$ python -q
>>> import numpy as np
>>> from numpy import linalg as LA
>>> np.set_printoptions(precision=2, suppress=True, linewidth=120, floatmode="fixed")
>>> J = np.load("run6.npy")
>>> J
array([[-0.60, -0.50,  1.90,  0.00,  0.30,  0.00],
       [ 1.30, -0.20,  0.00,  0.20,  0.60, -0.80],
       [ 1.70,  0.50,  0.10, -1.00, -0.10, -0.20],
       [ 1.40,  0.80, -1.20,  1.60, -0.10,  1.00],
       [ 0.10,  1.20,  0.00, -1.30, -0.60, -0.80],
       [-0.30, -0.60,  0.80,  0.20, -1.30, -0.50],
       [-0.80, -0.80,  2.10,  0.50,  0.70, -2.10],
       [ 0.40,  0.10, -0.30, -0.30,  2.10,  2.10],
       [ 0.40, -1.20, -1.40,  0.60, -0.70,  0.80],
       [-0.10,  0.50, -0.50, -1.30,  0.60,  0.40],
       [ 0.50,  0.40, -1.30,  0.40, -0.50,  0.50],
       [-0.40,  2.10,  1.90, -0.40, -0.30, -1.50],
       [-8.50,  3.50, -2.50,  2.50, -1.50, -3.00],
       [-0.20,  1.70, -3.20,  0.50, -1.10,  0.70],
       [ 0.00,  0.50,  0.60, -0.20,  0.30, -0.40],
       [ 1.30, -0.80,  1.10,  1.70,  0.50,  0.30],
       [ 0.50, -0.50,  0.30,  2.50,  0.40, -1.20],
       [-0.80, -0.20,  0.30,  1.00,  0.60,  1.40],
       [-0.90, -0.40,  0.20, -0.40, -0.90, -1.30],
       [-0.30,  0.30, -0.10,  0.10,  0.50,  0.20],
       [ 0.30, -0.70, -0.60,  0.20,  1.40,  2.40],
       [ 0.10, -1.40,  1.80,  1.50, -1.10, -1.80],
       [ 0.20,  0.30,  0.80, -1.30,  0.90, -0.60],
       [ 0.90,  1.20,  0.00, -0.10, -1.40,  0.70],
       [-0.10,  0.20,  2.10, -1.20,  1.60,  0.40],
       [-0.30, -0.30, -0.90, -0.10, -0.60, -0.80],
       [-1.00, -1.20,  0.50, -2.00,  1.50,  1.00],
       [ 0.00, -1.80, -0.30, -0.60, -1.30, -0.70],
       [ 0.60,  0.60,  0.10,  0.20, -0.90, -0.10]])
>>> vec = np.array([1, 4, -2, 4, 2, -1])
>>> rhs = J @ vec
>>> LA.lstsq(J, rhs)[0]
array([ 1.00,  4.00, -2.00,  4.00,  2.00, -1.00])
>>> try:
...     LA.solve(J, rhs)
... except LA.LinAlgError as e:
...     print("failed:", e)
... 
failed: Last 2 dimensions of the array must be square
>>> rng = np.random.default_rng(437)
>>> rhs = rhs + 0.3 * rng.normal(size=29)
>>> rhs
array([ -5.56,   3.07,  -0.63,  12.40,  -1.32,  -5.04,  -3.05,   2.24,  -1.07,  -1.65,   4.51,   3.51,  20.22,  12.32,
         1.11,   4.01,  10.18,   1.44,  -4.28,   2.70,  -0.48,  -3.69,  -3.00,   1.22,  -5.58,  -0.36, -13.11, -10.88,
         1.99])
>>> coef, *_ = LA.lstsq(J, rhs)
>>> print([round(float(LA.norm(LA.solve(J.T @ J + lam * np.eye(6), J.T @ rhs))), 2) for lam in (0, 1, 10, 100)])
[6.48, 6.15, 4.47, 1.6]
>>> print(np.round(LA.norm(rhs - J @ coef), 2))
1.63
>>> print(coef)
[ 1.02  3.93 -2.00  4.08  1.96 -1.01]
>>> coef.round()
array([ 1.00,  4.00, -2.00,  4.00,  2.00, -1.00])
>>> np.abs(J).max()
np.float64(8.5)
>>> np.zeros(29, 6)
Traceback (most recent call last):
  File "<python-input-18>", line 1, in <module>
    np.zeros(29, 6)
    ~~~~~~~~^^^^^^^
TypeError: Cannot interpret '6' as a data type
>>> arr = np.load("data.npy")
>>> arr
array([[ 1.90, -0.58, -1.81, -1.28, -0.35],
       [-1.17, -1.43, -1.51,  1.04,  1.49],
       [ 0.70, -0.42,  0.14, -1.87, -2.20],
       [-1.47, -1.66,  0.67,  0.20, -1.89],
       [ 0.47, -1.06, -0.98,  1.46,  2.14],
       [ 0.25, -1.11, -1.72, -1.77,  1.26],
       [ 0.86, -2.54, -1.11,  0.73,  0.20],
       [ 0.26,  2.17,  1.82, -0.60, -0.76],
       [-0.11, -2.30, -1.91, -0.17,  0.13],
       [ 1.86, -0.10, -0.24,  2.05,  1.13],
       [-2.59,  0.64, -0.32,  1.00,  0.87],
       [ 1.88, -2.08, -1.06, -0.16,  0.07],
       [ 0.69,  0.29,  1.45,  1.55, -1.99],
       [-1.79,  0.40,  1.17,  1.73,  1.12],
       [-1.58, -0.67, -1.44,  1.26,  1.55],
       [ 1.48, -0.99,  0.06, -2.39,  0.35],
       [ 1.31, -1.80,  0.61, -1.85, -0.52],
       [ 1.38,  2.14,  0.57,  0.54,  1.38],
       [-0.23, -1.89,  1.89,  0.37, -1.30],
       [-0.14, -2.12,  0.67, -2.01,  0.15],
       [-1.12,  0.37,  2.42, -1.27,  0.36],
       [-0.83, -0.39,  2.32,  1.60,  0.44],
       [-1.25,  0.15, -1.07,  2.49, -0.26],
       [ 2.22,  1.56,  1.03, -0.35, -0.67],
       [ 2.63, -0.73, -0.76, -0.77, -0.63],
       [-1.50,  0.14,  2.15,  1.22, -0.80]])
>>> f = np.array([4, 2, 2])
>>> np.convolve(arr[20], f)
array([-4.48, -0.76,  8.18,  0.50,  3.74, -1.82,  0.72])
>>> cen = arr - arr.mean(axis=0)
>>> left, sig, Vh = LA.svd(cen, full_matrices=False)
>>> LA.matrix_rank(cen)
np.int64(5)
>>> sig ** 2 / (sig ** 2).sum()
array([0.36, 0.29, 0.18, 0.11, 0.06])
>>> np.abs(Vh[-1])
array([0.30, 0.46, 0.61, 0.11, 0.57])
>>> (np.sign(left[:, 0]) == np.sign(left[0, 0])).astype(int)
array([1, 0, 1, 0, 0, 1, 1, 0, 1, 0, 0, 1, 0, 0, 0, 1, 1, 0, 0, 1, 0, 0, 0, 1, 1, 0])
>>> np.abs(Vh[0]).argmax()
np.int64(0)
>>> round((sig ** 2).sum() ** 2 / (sig ** 4).sum(), 2)
np.float64(3.86)
>>> np.abs(left[:, 0]).argmax()
np.int64(13)
